In [1]: import numpy as np

In [2]: from numpy import linalg as LA

In [3]: np.set_printoptions(precision=1, suppress=True, linewidth=200, legacy="1.25")

In [4]: arr = np.loadtxt("m.csv", delimiter=",")

In [5]: arr
Out[5]: 
array([[2., 1., 1., 2., 1.],
       [1., 2., 1., 1., 2.],
       [2., 1., 2., 1., 1.],
       [1., 2., 1., 2., 1.],
       [1., 1., 2., 1., 2.]])

In [6]: M2 = LA.inv(arr)

In [7]: round(LA.det(arr) * LA.det(M2), 1)
Out[7]: 1.0

In [8]: print(M2)
[[ 0.4  0.4  0.4 -0.6 -0.6]
 [-0.6  0.4  0.4  0.4 -0.6]
 [-0.6 -0.6  0.4  0.4  0.4]
 [ 0.4 -0.6 -0.6  0.4  0.4]
 [ 0.4  0.4 -0.6 -0.6  0.4]]

In [9]: LA.det(arr) * M2
Out[9]: 
array([[ 3.,  3.,  3., -4., -4.],
       [-4.,  3.,  3.,  3., -4.],
       [-4., -4.,  3.,  3.,  3.],
       [ 3., -4., -4.,  3.,  3.],
       [ 3.,  3., -4., -4.,  3.]])

In [10]: LA.norm(arr, axis=1)
Out[10]: array([3.3, 3.3, 3.3, 3.3, 3.3])

In [11]: arr[2] @ arr[1]
Out[11]: 9.0

In [12]: print(np.round(LA.norm(arr[2] - arr[1]), 1))
2.0

In [13]: LA.norm(arr, axis=1).argmax()
Out[13]: 0

In [14]: vec = np.array([1, -3, 1, -3, -4])

In [15]: target = arr @ vec

In [16]: target
Out[16]: array([-10., -15.,  -6., -14., -11.])

In [17]: np.round(LA.solve(arr.T, arr[4]), 1) + 0
Out[17]: array([0., 0., 0., 0., 1.])

In [18]: np.round(LA.solve(arr, arr[:, 1]), 1) + 0
Out[18]: array([0., 1., 0., 0., 0.])

In [19]: LA.solve(arr, target)
Out[19]: array([ 1., -3.,  1., -3., -4.])

In [20]: K = np.load("w.npy")

In [21]: K
Out[21]: 
array([[0, 3, 2],
       [0, 0, 0],
       [0, 0, 0]])

In [22]: # triangular

In [23]: np.poly(K)
Out[23]: array([1., 0., 0., 0.])

In [24]: np.einsum("ii->", K)
Out[24]: 0

In [25]: np.round(LA.det(2 * K), 1), round(float(LA.det(K)), 1)
Out[25]: (0.0, 0.0)

In [26]: Uu, sigma, VT = LA.svd(K)

In [27]: vecs = VT[:(sigma > 1e-8).sum()]

In [28]: rng = np.random.default_rng(70)

In [29]: vec = K[1] + -3 * K[2] + rng.integers(2) * np.eye(3)[0]

In [30]: vec
Out[30]: array([1., 0., 0.])

In [31]: print(np.allclose(vecs.T @ vecs @ vec, vec))
False

In [32]: round(float(LA.norm(vec - vecs.T @ vecs @ vec)), 1)
Out[32]: 1.0

In [33]: np.diag(vecs.T @ vecs)
Out[33]: array([0. , 0.7, 0.3])

In [34]: print(vecs.T @ vecs)
[[0.  0.  0. ]
 [0.  0.7 0.5]
 [0.  0.5 0.3]]

In [35]: K @ LA.pinv(K) @ K
Out[35]: 
array([[0., 3., 2.],
       [0., 0., 0.],
       [0., 0., 0.]])

In [36]: np.unique(K.round(6), axis=0).shape
Out[36]: (2, 3)

In [37]: LA.lstsq(K[:-1].T, K[-1])[2]
Out[37]: 1

In [38]: np.allclose(K[:-1].T @ LA.lstsq(K[:-1].T, K[-1])[0], K[-1])
Out[38]: True

In [39]: print(round(float(np.trace(LA.pinv(K) @ K)), 1))
1.0

In [40]: print(np.abs(np.diag(LA.qr(K)[1])) > 1e-9)
[False False False]
